% ipython --no-banner

In [1]: import numpy as np

In [2]: np.set_printoptions(precision=1, suppress=True, linewidth=120, sign=" ")

In [3]: def tidy(a):
   ...:     return np.round(a, 1) + 0
   ...: 

In [4]: M = np.load("mat.npy")

In [5]: M
Out[5]: 
array([[ -6, -15,   8,  20],
       [ -3,   0,   4,   0],
       [  0,   0,  14,  35],
       [  0,   0,   7,   0]])

In [6]: O = M.astype(float).copy()

In [7]: for j in range(4):
   ...:     O[:, j] -= O[:, :j] @ (O[:, :j].T @ O[:, j])
   ...:     O[:, j] /= np.linalg.norm(O[:, j])
   ...: 

In [8]: tidy(O)
Out[8]: 
array([[-0.9, -0.4,  0. ,  0. ],
       [-0.4,  0.9,  0. ,  0. ],
       [ 0. ,  0. ,  0.9,  0.4],
       [ 0. ,  0. ,  0.4, -0.9]])

In [9]: M.ravel(order="F")
Out[9]: array([ -6,  -3,   0,   0, -15,   0,   0,   0,   8,   4,  14,   7,  20,   0,  35,   0])

In [10]: print(M.reshape(-1, 2))
[[ -6 -15]
 [  8  20]
 [ -3   0]
 [  4   0]
 [  0   0]
 [ 14  35]
 [  0   0]
 [  7   0]]

In [11]: blk = M.reshape(4, 2, -1)

In [12]: np.einsum("ihd,jhd->hij", blk, blk).shape
Out[12]: (2, 4, 4)

In [13]: np.swapaxes(blk, 1, 2)[3]
Out[13]: 
array([[ 0,  7],
       [ 0,  0]])

In [14]: np.einsum("ihd,ihd->ih", blk, blk)
Out[14]: 
array([[  261,   464],
       [    9,    16],
       [    0,  1421],
       [    0,    49]])

In [15]: blk.transpose(1, 0, 2)
Out[15]: 
array([[[ -6, -15],
        [ -3,   0],
        [  0,   0],
        [  0,   0]],

       [[  8,  20],
        [  4,   0],
        [ 14,  35],
        [  7,   0]]])

In [16]: evals, V = np.linalg.eig(M)

In [17]: tidy(evals)
Out[17]: array([-10.3,   4.3,  24.1, -10.1])

In [18]: F = np.load("block13.npy")

In [19]: tidy(F)
Out[19]: 
array([[-1.1,  1.6,  0.4],
       [-1.2, -1.1,  1.2],
       [ 1.1,  0.4,  1.6]])

In [20]: out = np.array([[0, 2, 3], [0, 1, 3]])

In [21]: basis = np.kron(out, F)

In [22]: print(tidy(np.linalg.norm(basis, 2)), tidy(np.linalg.norm(out, 2) * np.linalg.norm(F, 2)))
9.5 9.5

In [23]: basis.shape
Out[23]: (6, 9)

In [24]: np.linalg.matrix_rank(basis)
Out[24]: np.int64(6)

In [25]: tidy(basis)
Out[25]: 
array([[ 0. ,  0. ,  0. , -2.3,  3.2,  0.7, -3.4,  4.8,  1.1],
       [ 0. ,  0. ,  0. , -2.4, -2.2,  2.3, -3.6, -3.3,  3.5],
       [ 0. ,  0. ,  0. ,  2.3,  0.9,  3.2,  3.4,  1.3,  4.8],
       [ 0. ,  0. ,  0. , -1.1,  1.6,  0.4, -3.4,  4.8,  1.1],
       [ 0. ,  0. ,  0. , -1.2, -1.1,  1.2, -3.6, -3.3,  3.5],
       [ 0. ,  0. ,  0. ,  1.1,  0.4,  1.6,  3.4,  1.3,  4.8]])

In [26]: out = basis / np.sqrt((basis ** 2).mean(axis=1, keepdims=True))

In [27]: tidy(out[4])
Out[27]: array([ 0. ,  0. ,  0. , -0.6, -0.5,  0.5, -1.7, -1.6,  1.6])

In [28]: np.linalg.matrix_rank(basis - basis.mean(axis=1, keepdims=True))
Out[28]: np.int64(6)

In [29]: tidy(F[:, 1] @ F[:, 0])
Out[29]: np.float64(0.0)

In [30]: print(tidy(np.linalg.pinv(F)))
[[-0.3 -0.3  0.3]
 [ 0.4 -0.3  0.1]
 [ 0.1  0.3  0.4]]

In [31]: rng = np.random.default_rng(220)

In [32]: lab = rng.permutation(3)

In [33]: lab
Out[33]: array([ 2,  1,  0])

In [34]: out = F[lab][:, lab]

In [35]: tidy(np.sort(np.abs(np.linalg.eigvals(out))))
Out[35]: array([ 2.,  2.,  2.])

In [36]: tidy(np.linalg.det(out)), tidy(np.linalg.det(F[lab]))
Out[36]: (np.float64(8.0), np.float64(-8.0))

In [37]: np.allclose(out, F)
Out[37]: False

In [38]: print(tidy(out))
[[ 1.6  0.4  1.1]
 [ 1.2 -1.1 -1.2]
 [ 0.4  1.6 -1.1]]

In [39]: out = np.linalg.inv(F)

In [40]: print(tidy(np.linalg.slogdet(F)[0]))
1.0

In [41]: print(tidy(F @ out))
[[ 1.  0.  0.]
 [ 0.  1.  0.]
 [ 0.  0.  1.]]

In [42]: print(tidy(np.linalg.inv(out)))
[[-1.1  1.6  0.4]
 [-1.2 -1.1  1.2]
 [ 1.1  0.4  1.6]]

In [43]: print(tidy(np.linalg.cond(F)))
1.0

In [44]: np.allclose(out, F.T)
Out[44]: False

In [45]: (np.abs(out) > 1e-9).astype(int)
Out[45]: 
array([[ 1,  1,  1],
       [ 1,  1,  1],
       [ 1,  1,  1]])

In [46]: m1 = np.array([[0, 0, 1, 0, 0, 0],
    ...:     [0, 0, 0, 0, 0, 1],
    ...:     [0, 1, 0, 0, 0, 0],
    ...:     [0, 0, 0, 0, 1, 0],
    ...:     [0, 0, 0, 1, 0, 0],
    ...:     [1, 0, 0, 0, 0, 0]])

In [47]: m1
Out[47]: 
array([[ 0,  0,  1,  0,  0,  0],
       [ 0,  0,  0,  0,  0,  1],
       [ 0,  1,  0,  0,  0,  0],
       [ 0,  0,  0,  0,  1,  0],
       [ 0,  0,  0,  1,  0,  0],
       [ 1,  0,  0,  0,  0,  0]])

In [48]: O, V = np.linalg.qr(m1[:, :5])[0], np.linalg.qr(m1[:, 5:])[0]

In [49]: s = np.linalg.svd(O.T @ V, compute_uv=False)

In [50]: (s > 0.9).sum()
Out[50]: np.int64(0)

In [51]: x = np.array([1, 0, 3, 0, -2, -1])

In [52]: 6 - np.linalg.matrix_rank(m1 - np.eye(6), tol=1e-8)
Out[52]: np.int64(2)

In [53]: m1.T @ (m1 @ x)
Out[53]: array([ 1,  0,  3,  0, -2, -1])

In [54]: X = np.loadtxt("m.csv", delimiter=",")

In [55]: print(tidy(X))
[[ 1.4 -0.5  0.3 -0.5  0.5 -0.3]
 [-0.5  1.9  0.4 -0.5 -0.8 -0.3]
 [ 0.3  0.4  2.  -0.9  0.1 -0.4]
 [-0.5 -0.5 -0.9  1.3 -0.3 -0.8]
 [ 0.5 -0.8  0.1 -0.3  1.8 -0.1]
 [-0.3 -0.3 -0.4 -0.8 -0.1  2.6]]

In [56]: np.allclose(X[:-1].T @ np.linalg.lstsq(X[:-1].T, X[-1])[0], X[-1])
Out[56]: True

In [57]: print(tidy(X @ np.linalg.pinv(X) @ X))
[[ 1.4 -0.5  0.3 -0.5  0.5 -0.3]
 [-0.5  1.9  0.4 -0.5 -0.8 -0.3]
 [ 0.3  0.4  2.  -0.9  0.1 -0.4]
 [-0.5 -0.5 -0.9  1.3 -0.3 -0.8]
 [ 0.5 -0.8  0.1 -0.3  1.8 -0.1]
 [-0.3 -0.3 -0.4 -0.8 -0.1  2.6]]

In [58]: print(np.abs(np.diag(np.linalg.qr(X)[1])) > 1e-9)
[ True  True  True  True  True False]

In [59]: U, s, VT = np.linalg.svd(X)

In [60]: V = VT[:(s > 1e-8).sum()]

In [61]: x = X[3] + 4 * X[1] + rng.integers(2) * np.eye(6)[2]

In [62]: tidy(x)
Out[62]: array([-2.4,  6.9,  1.7, -0.8, -3.6, -2. ])

In [63]: np.linalg.matrix_rank(np.vstack([X, x]))
Out[63]: np.int64(6)

In [64]: tidy(np.linalg.norm(x - V.T @ V @ x))
Out[64]: np.float64(0.2)

In [65]: evals, V = np.linalg.eigh(X)

In [66]: tidy(V.T @ X @ V)
Out[66]: 
array([[ 0.,  0.,  0.,  0.,  0.,  0.],
       [ 0.,  1.,  0.,  0.,  0.,  0.],
       [ 0.,  0.,  1.,  0.,  0.,  0.],
       [ 0.,  0.,  0.,  3.,  0.,  0.],
       [ 0.,  0.,  0.,  0.,  3.,  0.],
       [ 0.,  0.,  0.,  0.,  0.,  3.]])

In [67]: np.unique(evals.round(6) + 0, return_counts=True)[1]
Out[67]: array([ 1,  2,  3])

In [68]: tidy(evals)
Out[68]: array([ 0.,  1.,  1.,  3.,  3.,  3.])

In [69]: tidy(np.linalg.svd(X, compute_uv=False))
Out[69]: array([ 3.,  3.,  3.,  1.,  1.,  0.])

In [70]: tidy(V.T @ V)
Out[70]: 
array([[ 1.,  0.,  0.,  0.,  0.,  0.],
       [ 0.,  1.,  0.,  0.,  0.,  0.],
       [ 0.,  0.,  1.,  0.,  0.,  0.],
       [ 0.,  0.,  0.,  1.,  0.,  0.],
       [ 0.,  0.,  0.,  0.,  1.,  0.],
       [ 0.,  0.,  0.,  0.,  0.,  1.]])

In [71]: tidy(np.linalg.eigvalsh(X + 3 * np.eye(6)))
Out[71]: array([ 3.,  4.,  4.,  6.,  6.,  6.])

In [72]: tidy(evals.sum()), np.trace(X)
Out[72]: (np.float64(11.0), np.float64(11.0))

In [73]: tidy(np.linalg.eigvalsh(X @ X))
Out[73]: array([ 0.,  1.,  1.,  9.,  9.,  9.])

In [74]: print(tidy(np.linalg.det(X)))
0.0

In [75]: X.inv()
---------------------------------------------------------------------------
AttributeError                            Traceback (most recent call last)
Cell In[75], line 1
----> 1 X.inv()

AttributeError: 'numpy.ndarray' object has no attribute 'inv'

In [76]: tidy(X @ X)
Out[76]: 
array([[ 2.9, -1.6,  1.5, -1.2,  2.4, -0.9],
       [-1.6,  4.9,  1.8, -1.3, -3. , -0.8],
       [ 1.5,  1.8,  5.4, -3. ,  0.6, -1.2],
       [-1.2, -1.3, -3. ,  3.6, -0.7, -2.5],
       [ 2.4, -3. ,  0.6, -0.7,  4.4, -0.3],
       [-0.9, -0.8, -1.2, -2.5, -0.3,  7.8]])

In [77]: tidy(np.abs(np.linalg.eigvals(X)).max())
Out[77]: np.float64(3.0)

In [78]: print(np.trace(X))
11.0

In [79]: tidy(np.sort(np.abs(np.linalg.eigvals(X))))
Out[79]: array([ 0.,  1.,  1.,  3.,  3.,  3.])

In [80]: np.allclose(X @ X.T, X.T @ X)
Out[80]: True

In [81]: rank = np.linalg.matrix_rank(X)

In [82]: print(rank)
5

In [83]: ns = np.linalg.svd(X)[2][rank:].T

In [84]: [int(np.linalg.matrix_rank(X[:, :j + 1])) for j in range(6)]
Out[84]: [1, 2, 3, 4, 5, 5]

In [85]: np.linalg.matrix_rank(X.T @ X), np.linalg.matrix_rank(X @ X.T)
Out[85]: (np.int64(5), np.int64(5))

In [86]: [int(np.linalg.matrix_rank(np.delete(X, i, axis=0))) for i in range(6)]
Out[86]: [5, 5, 5, 5, 5, 5]

In [87]: [int(np.linalg.matrix_rank(X[:i])) for i in range(1, len(X) + 1)]
Out[87]: [1, 2, 3, 4, 5, 5]

In [88]: feats = np.load("a.npy")

In [89]: feats
Out[89]: 
array([[ 1,  5,  4,  0,  4,  4],
       [-1,  3,  2, -2,  2,  2],
       [ 0,  4,  3, -1,  3,  3],
       [-2,  2,  1, -3,  1,  1],
       [ 0,  4,  3, -1,  3,  3],
       [-2,  2,  1, -3,  1,  1]])

In [90]: # rows and columns are dependent

In [91]: lab = rng.permutation(6)

In [92]: lab
Out[92]: array([ 0,  4,  1,  2,  5,  3])

In [93]: out = feats[lab][:, lab]

In [94]: np.trace(out)
Out[94]: np.int64(8)

In [95]: O, V = np.linalg.qr(M[:, :2])[0], np.linalg.qr(M[:, 2:])[0]

In [96]: s = np.linalg.svd(O.T @ V, compute_uv=False)

In [97]: tidy(np.degrees(np.arccos(s.clip(0, 1))))
Out[97]: array([ 60.3,  60.3])

In [98]: print(tidy(np.linalg.norm(O @ O.T - V @ V.T, 2)))
0.9

In [99]: W0 = np.load("layer5.npy")

In [100]: W0
Out[100]: 
array([[ 2.8, -0.8,  2.7, -0.1,  0.2],
       [ 1.6,  1.1, -1.4,  2.3,  1.5],
       [-1.8, -2.4,  0. , -0.5,  1.9],
       [ 1. , -1.2, -1.2, -0.1, -3.9],
       [-2.3, -0.2,  2.2,  1.9, -0.6],
       [-0.7,  2.7,  0.5, -1.5,  0.5]])

In [101]: out = np.c_[W0[:, :1] @ np.array([[-2]]), np.array([0, 3, 2, 0, 3, 0])]

In [102]: out
Out[102]: 
array([[-5.6,  0. ],
       [-3.2,  3. ],
       [ 3.6,  2. ],
       [-2. ,  0. ],
       [ 4.6,  3. ],
       [ 1.4,  0. ]])

In [103]: print(tidy(np.linalg.lstsq(W0, out[:, 0])[0]))
[-2.  0.  0.  0.  0.]

In [104]: O, V = np.linalg.qr(W0[:, :1])[0], np.linalg.qr(W0[:, 1:])[0]

In [105]: s = np.linalg.svd(O.T @ V, compute_uv=False)

In [106]: print((s > 0.9).sum())
0

In [107]: tidy(np.degrees(np.arccos(s.clip(0, 1))))
Out[107]: array([ 78.3])

In [108]: lab = rng.permutation(5)

In [109]: out = W0[:, lab] * rng.choice([-1, 1], 5)

In [110]: out
Out[110]: 
array([[ 0.2, -0.1, -0.8,  2.7, -2.8],
       [ 1.5,  2.3,  1.1, -1.4, -1.6],
       [ 1.9, -0.5, -2.4,  0. ,  1.8],
       [-3.9, -0.1, -1.2, -1.2, -1. ],
       [-0.6,  1.9, -0.2,  2.2,  2.3],
       [ 0.5, -1.5,  2.7,  0.5,  0.7]])

In [111]: U, _, VT = np.linalg.svd(W0.T @ out)

In [112]: print(lab)
[ 4  3  1  2  0]

In [113]: print(tidy(np.linalg.lstsq(W0, out)[0]))
[[ 0.  0.  0.  0. -1.]
 [ 0.  0.  1.  0.  0.]
 [ 0.  0.  0.  1.  0.]
 [ 0.  1.  0.  0.  0.]
 [ 1.  0.  0.  0.  0.]]

In [114]: tidy(U @ VT)
Out[114]: 
array([[ 0.,  0.,  0.,  0., -1.],
       [ 0.,  0.,  1.,  0.,  0.],
       [ 0.,  0.,  0.,  1.,  0.],
       [ 0.,  1.,  0.,  0.,  0.],
       [ 1.,  0.,  0.,  0.,  0.]])
